$ python3 -q
>>> import numpy as np
>>> np.set_printoptions(precision=2, suppress=True, linewidth=140, floatmode="fixed")
>>> m1 = np.loadtxt("test11.csv", delimiter=",")
>>> m1
array([[ 0.36, -0.17, -0.30,  0.33],
       [-0.17,  0.08,  0.14, -0.15],
       [-0.30,  0.14,  0.26, -0.28],
       [ 0.33, -0.15, -0.28,  0.31]])
>>> rank = np.linalg.matrix_rank(m1)
>>> rank
np.int64(1)
>>> N = np.linalg.svd(m1)[2][rank:].T
>>> np.round(m1 @ N, 2) + 0
array([[0.00, 0.00, 0.00],
       [0.00, 0.00, 0.00],
       [0.00, 0.00, 0.00],
       [0.00, 0.00, 0.00]])
>>> [int(np.linalg.matrix_rank(m1[:, :j + 1])) for j in range(4)]
[1, 1, 1, 1]
>>> np.linalg.matrix_rank(m1.T @ m1), np.linalg.matrix_rank(m1 @ m1.T)
(np.int64(1), np.int64(1))
>>> N @ N.T
array([[ 0.64,  0.17,  0.30, -0.33],
       [ 0.17,  0.92, -0.14,  0.15],
       [ 0.30, -0.14,  0.74,  0.28],
       [-0.33,  0.15,  0.28,  0.69]])
>>> Uu, sv, Vt = np.linalg.svd(m1)
>>> vecs = Vt[:(sv > 1e-8).sum()]
>>> rng = np.random.default_rng(7037)
>>> x = m1[0] + 3 * m1[3] + rng.integers(2) * np.eye(4)[1]
>>> x
array([ 1.36,  0.37, -1.15,  1.25])
>>> np.diag(vecs.T @ vecs)
array([0.36, 0.08, 0.26, 0.31])
>>> round(float(np.linalg.norm(x - vecs.T @ vecs @ x)), 2)
0.96
>>> np.allclose(vecs.T @ vecs @ x, x)
False
>>> x = np.array([-2, 0, 1, 1])
>>> m1 @ m1 @ x
array([-0.69,  0.32,  0.59, -0.64])
>>> np.eye(4) - m1
array([[ 0.64,  0.17,  0.30, -0.33],
       [ 0.17,  0.92, -0.14,  0.15],
       [ 0.30, -0.14,  0.74,  0.28],
       [-0.33,  0.15,  0.28,  0.69]])
>>> np.linalg.eigvalsh(2 * m1 - np.eye(4))
array([-1.00, -1.00, -1.00,  1.00])
>>> m1 @ x
array([-0.69,  0.32,  0.59, -0.64])
>>> np.argsort(-np.linalg.norm(m1, axis=0).round(6), kind="stable")[:3]
array([0, 3, 2])
>>> np.linalg.matrix_rank(m1, rtol=0.1)
np.int64(1)
>>> np.linalg.cond(m1) > 100
np.True_
>>> arr = np.load("a.npy")
>>> arr
array([[  1,  -3,   4,   0,   5,   3,   5,   1],
       [  0,  -7,   7,  -5,   4,   6,   2,  -3],
       [  0,  -5,  10,  -3,   6,   9,  -1,   0],
       [ -1,  -5,  12,  -8,   5,   4,  -6,   0],
       [ -2,  -8,  15, -13,   2,   8,  -8,   5],
       [  3, -13,  17, -10,   4,   4, -12,   3],
       [  0,  -9,  17, -10,   3,   1, -16,   4],
       [ -2, -11,  12, -10,   1,   2, -18,   9],
       [ -2,  -8,  14, -13,   2,  -2, -16,   5],
       [ -1,  -4,  17, -17,   5,   1, -15,   9],
       [  4,   1,  22, -17,   7,  -2, -13,   8],
       [  5,   3,  17, -17,  11,   1, -13,   8],
       [  6,   6,  14, -19,   9,   6, -16,   3],
       [ 11,   4,  14, -17,   5,  11, -12,   8],
       [  8,   1,  19, -15,   0,   9, -13,   4]])
>>> x = np.array([5, -1, 4, 1, 0, 0, -5, -3])
>>> a = np.maximum(arr @ x, 0)
>>> arr.T @ a
array([  4183,  -4784,  22900, -19650,   6634,   5617, -18573,   7520])
>>> np.maximum(arr @ x, 0) - np.maximum(-arr @ x, 0)
array([ -4,  29,  47,  70,  70, 137, 135, 102, 106,  98, 131, 114, 132, 126, 153])
>>> a
array([  0,  29,  47,  70,  70, 137, 135, 102, 106,  98, 131, 114, 132, 126, 153])
>>> Q, vecs = np.linalg.qr(arr[:, :1])[0], np.linalg.qr(arr[:, 1:])[0]
>>> sv = np.linalg.svd(Q.T @ vecs, compute_uv=False)
>>> np.degrees(np.arccos(sv.clip(0, 1)))
array([27.01])
>>> sv
array([0.89])
>>> x = np.array([-5, 0, 0, -3])
>>> a = np.maximum(m1 @ x, 0)
>>> m1 * (a > 1e-9)[:, None]
array([[ 0.00, -0.00, -0.00,  0.00],
       [-0.17,  0.08,  0.14, -0.15],
       [-0.30,  0.14,  0.26, -0.28],
       [ 0.00, -0.00, -0.00,  0.00]])
>>> np.maximum(m1 @ (3 * x), 0)
array([0.00, 3.87, 7.09, 0.00])
>>> a
array([0.00, 1.29, 2.36, 0.00])
>>> B = arr / np.sqrt((arr ** 2).mean(axis=1, keepdims=True))
>>> np.linalg.matrix_rank(B) == np.linalg.matrix_rank(arr)
np.True_
>>> data = np.load("case18.npy")
>>> data.round(2) + 0
array([[-0.36,  0.38,  0.16,  0.35, -0.97,  0.00, -0.39, -0.11,  0.29],
       [ 0.38,  0.43, -0.39,  0.11, -0.19,  0.25, -0.09,  0.69, -0.63],
       [ 0.16, -0.39,  0.62,  0.04, -0.27, -0.03, -0.01,  0.23,  0.24],
       [ 0.35,  0.11,  0.04,  0.20,  0.89, -0.01, -0.40, -0.58,  0.40],
       [-0.97, -0.19, -0.27,  0.89, -0.47, -0.16,  0.29,  0.04,  0.89],
       [ 0.00,  0.25, -0.03, -0.01, -0.16,  0.49,  0.18,  0.40,  0.22],
       [-0.39, -0.09, -0.01, -0.40,  0.29,  0.18,  0.40, -0.39,  0.45],
       [-0.11,  0.69,  0.23, -0.58,  0.04,  0.40, -0.39, -1.03,  0.51],
       [ 0.29, -0.63,  0.24,  0.40,  0.89,  0.22,  0.45,  0.51,  0.72]])
>>> Uu, sv, Vt = np.linalg.svd(data)
>>> sv.round(2) + 0
array([2.00, 2.00, 2.00, 1.00, 1.00, 1.00, 0.00, 0.00, 0.00])
>>> B = Uu[:, :6] @ np.diag(sv[:6]) @ Vt[:6]
>>> np.linalg.matrix_rank(B)
np.int64(6)
>>> round(float(np.linalg.norm(data - B) / np.linalg.norm(data)), 2)
0.0
>>> w, vecs = np.linalg.eigh(data)
>>> (w > 1e-8).sum(), (w < -1e-8).sum()
(np.int64(4), np.int64(2))
>>> np.abs(vecs[:, -1]).round(6).argmax()
np.int64(8)
>>> w.round(2) + 0
array([-2.00, -2.00,  0.00,  0.00,  0.00,  1.00,  1.00,  1.00,  2.00])
>>> round(float(w.sum()), 2), np.trace(data)
(1.0, np.float64(1.0))
>>> np.linalg.eigvalsh(data + 4 * np.eye(9))
array([2.00, 2.00, 4.00, 4.00, 4.00, 5.00, 5.00, 5.00, 6.00])
>>> np.round(np.linalg.eigvalsh(data @ data), 2) + 0
array([0.00, 0.00, 0.00, 1.00, 1.00, 1.00, 4.00, 4.00, 4.00])
